$ python3 -q
>>> import numpy as np
>>> import numpy.linalg as la
>>> np.set_printoptions(precision=2, suppress=True, linewidth=160)
>>> F = np.loadtxt("block17.csv", delimiter=",")
>>> F
array([[ 0.,  0.,  0.,  0.],
       [ 0.,  0., -2.,  0.],
       [ 0.,  0.,  0.,  3.]])
>>> print(la.lstsq(F[:-1].T, F[-1])[2])
1
>>> print(F @ la.pinv(F) @ F)
[[ 0.  0.  0.  0.]
 [ 0.  0. -2.  0.]
 [ 0.  0.  0.  3.]]
>>> t3 = np.stack([F, -3 * F, F[::-1]])
>>> print(t3.sum(axis=0))
[[ 0.  0.  0.  3.]
 [ 0.  0.  2.  0.]
 [ 0.  0.  0. -6.]]
>>> np.einsum("bij,cij->bc", t3, t3)
array([[ 13., -39.,   4.],
       [-39., 117., -12.],
       [  4., -12.,  13.]])
>>> la.norm(t3, axis=(1, 2))
array([ 3.61, 10.82,  3.61])
>>> t3.shape
(3, 3, 4)
>>> vec = np.array([-1, 2, -2, 0])
>>> F @ np.eye(4)[3]
array([0., 0., 3.])
>>> la.norm(F @ vec) <= la.norm(F, 2) * la.norm(vec) + 1e-9
np.True_
>>> F @ np.ones(4)
array([ 0., -2.,  3.])
>>> F @ vec
array([0., 4., 0.])
>>> F @ (2 * vec)
array([0., 8., 0.])
>>> (F * vec).sum(axis=1)
array([0., 4., 0.])
>>> r0 = np.array([1, -3, 0])
>>> np.correlate(F[0], F[1], "full")
array([0., 0., 0., 0., 0., 0., 0.])
>>> print(np.cross(F[0, :3], F[1, :3]))
[-0.  0.  0.]
>>> np.convolve(F[0], r0)
array([0., 0., 0., 0., 0., 0.])
>>> A = np.load("dump.npy")
>>> A
array([[ -9.19, -58.85, -44.58],
       [ -8.76, -58.23, -43.83],
       [ -7.84, -56.9 , -42.19],
       [ -7.61, -56.57, -41.8 ],
       [  0.76, -43.17, -26.15],
       [ 10.14, -16.19,  -0.92],
       [  2.46,  -1.24,   1.67],
       [  2.23,  -1.11,   1.53],
       [  1.1 ,  -0.51,   0.81],
       [ -1.68,   1.02,  -1.74],
       [  0.41,   1.64,  -0.64],
       [  2.23,   1.97,   0.62],
       [  2.3 ,   1.98,   0.67],
       [  6.6 ,   2.75,   3.9 ],
       [ 47.01,  11.29,  38.31]])
>>> Ac = (A - A.mean(axis=0)) / A.std(axis=0)
>>> print(Ac.std(axis=0))
[1. 1. 1.]
>>> beta = la.lstsq(np.delete(Ac, 2, axis=1), Ac[:, 2])[0]
>>> np.abs(beta).argmax()
np.int64(1)
>>> left, sig, vt = la.svd(A)
>>> print(sig)
[158.54  51.88   4.06]
>>> np.argmax(sig[:-1] / (sig[1:] + 1e-6)) + 1
np.int64(2)
>>> out = left[:, :2] @ np.diag(sig[:2]) @ vt[:2]
>>> print(la.matrix_rank(out))
2
>>> print(la.matrix_rank(A, rtol=0.05))
2
>>> C = A[[1, 4]].astype(float)
>>> for _ in range(3):
...     lab = la.norm(A[:, None] - C, axis=-1).argmin(axis=1)
...     C = np.array([A[lab == j].mean(axis=0) for j in range(2)])
... 
>>> lab
array([0, 0, 0, 0, 0, 1, 1, 1, 1, 1, 1, 1, 1, 1, 1])
>>> np.bincount(lab)
array([ 5, 10])
>>> C
array([[ -6.53, -54.74, -39.71],
       [  7.28,   0.16,   4.42]])
>>> C[1] - C[0]
array([13.81, 54.9 , 44.13])
>>> rng = np.random.default_rng(196)
>>> out = C + rng.integers(-2, 3, (2, 1)) @ rng.integers(-2, 3, (1, 3))
>>> out
array([[ -5.53, -54.74, -37.71],
       [  5.28,   0.16,   0.42]])
>>> la.matrix_rank(out - C, tol=1e-8)
np.int64(1)
>>> out - C
array([[ 1.,  0.,  2.],
       [-2.,  0., -4.]])
>>> np.round(la.svd(out - C, compute_uv=False), 2) + 0
array([5., 0.])
>>> r0 = np.array([-5, -1, -4])
>>> np.polyval(r0, out[0])
array([  -151.27, -14933.78,  -7076.51])
>>> np.cross(out[0, :3], out[1, :3])
array([ -17.01, -196.78,  288.16])
>>> np.convolve(out[0], r0)
array([ 27.64, 279.25, 265.41, 256.69, 150.84])
>>> print(np.correlate(out[0], out[1], "full"))
[  -2.33  -23.93  -53.82 -295.08 -199.11]
>>> M = np.load("x.npy")
>>> print(M)
[[-2  1  2 -1]
 [-1  3 -2 -2]
 [-1  0  1 -2]
 [-2 -3  1 -2]]
>>> left, sig, vt = la.svd(F)
>>> evecs = vt[:(sig > 1e-8).sum()]
>>> vec = F[2] + 5 * F[0] + rng.integers(2) * np.eye(4)[3]
>>> vec
array([0., 0., 0., 4.])
>>> print(round(la.norm(vec - evecs.T @ evecs @ vec), 2))
0.0
>>> def softmax(z):
...     e = np.exp(z - z.max(axis=-1, keepdims=True))
...     return e / e.sum(axis=-1, keepdims=True)
... 
>>> softmax(M).sum(axis=1)
array([1., 1., 1., 1.])
>>> np.round(softmax(10 * M[1]), 2) + 0
array([0., 1., 0., 0.])
>>> scores = M @ M.T / np.sqrt(4)
>>> np.round(softmax(scores), 2) + 0
array([[0.8 , 0.02, 0.11, 0.07],
       [0.  , 1.  , 0.  , 0.  ],
       [0.26, 0.06, 0.26, 0.43],
       [0.  , 0.  , 0.  , 0.99]])
>>> print(softmax(scores).round(6).argmax(axis=1))
[0 1 3 3]
>>> P = np.triu(np.array([[3, 3, 3, 0], [1, 1, 1, 0], [1, 2, 1, 3], [1, 3, 0, 2]]), 1) + np.eye(4)
>>> out = P @ M @ la.inv(P)
>>> np.round(np.poly(out), 2) + 0
array([  1.,   0., -12.,  -5.,  42.])
>>> out = la.inv(M)
>>> out
array([[-0.43, -0.21,  0.79, -0.36],
       [ 0.14,  0.07,  0.07, -0.21],
       [ 0.14, -0.26,  0.4 , -0.21],
       [ 0.29, -0.02, -0.69,  0.07]])
>>> np.round(la.cond(M), 2)
np.float64(6.42)
>>> print(np.round(la.slogdet(M)[0], 2))
1.0
>>> la.det(M) * out
array([[-18.,  -9.,  33., -15.],
       [  6.,   3.,   3.,  -9.],
       [  6., -11.,  17.,  -9.],
       [ 12.,  -1., -29.,   3.]])
>>> np.round(M @ out, 2) + 0
array([[1., 0., 0., 0.],
       [0., 1., 0., 0.],
       [0., 0., 1., 0.],
       [0., 0., 0., 1.]])
>>> np.allclose(out, M.T)
False
>>> np.round(la.det(M) * la.det(out), 2)
np.float64(1.0)
>>> m1 = np.loadtxt("sample14.csv", delimiter=",")
>>> m1
array([[3., 0., 0.],
       [0., 3., 0.],
       [0., 0., 3.]])
>>> vec = np.array([-3, -1, 0])
>>> rhs = m1 @ vec
>>> rhs
array([-9., -3.,  0.])
>>> la.solve(m1, 5 * rhs)
array([-15.,  -5.,   0.])
>>> la.solve(m1, m1[:, 1])
array([0., 1., 0.])
>>> la.solve(m1, rhs + m1[:, 2])
array([-3., -1.,  1.])
>>> print(la.solve(m1, rhs))
[-3. -1.  0.]
>>> P = np.triu(np.array([[-3, 3, 0], [-1, 0, -2], [0, 1, -2]]), 1) + np.eye(3)
>>> out = P @ m1 @ la.inv(P)
>>> la.matrix_rank(out)
np.int64(3)
>>> np.trace(out), np.trace(m1)
(np.float64(9.0), np.float64(9.0))
>>> print(P @ m1 - m1 @ P)
[[0. 0. 0.]
 [0. 0. 0.]
 [0. 0. 0.]]
>>> np.round(la.det(out), 2)
np.float64(27.0)
>>> np.poly(out)
array([  1.,  -9.,  27., -27.])
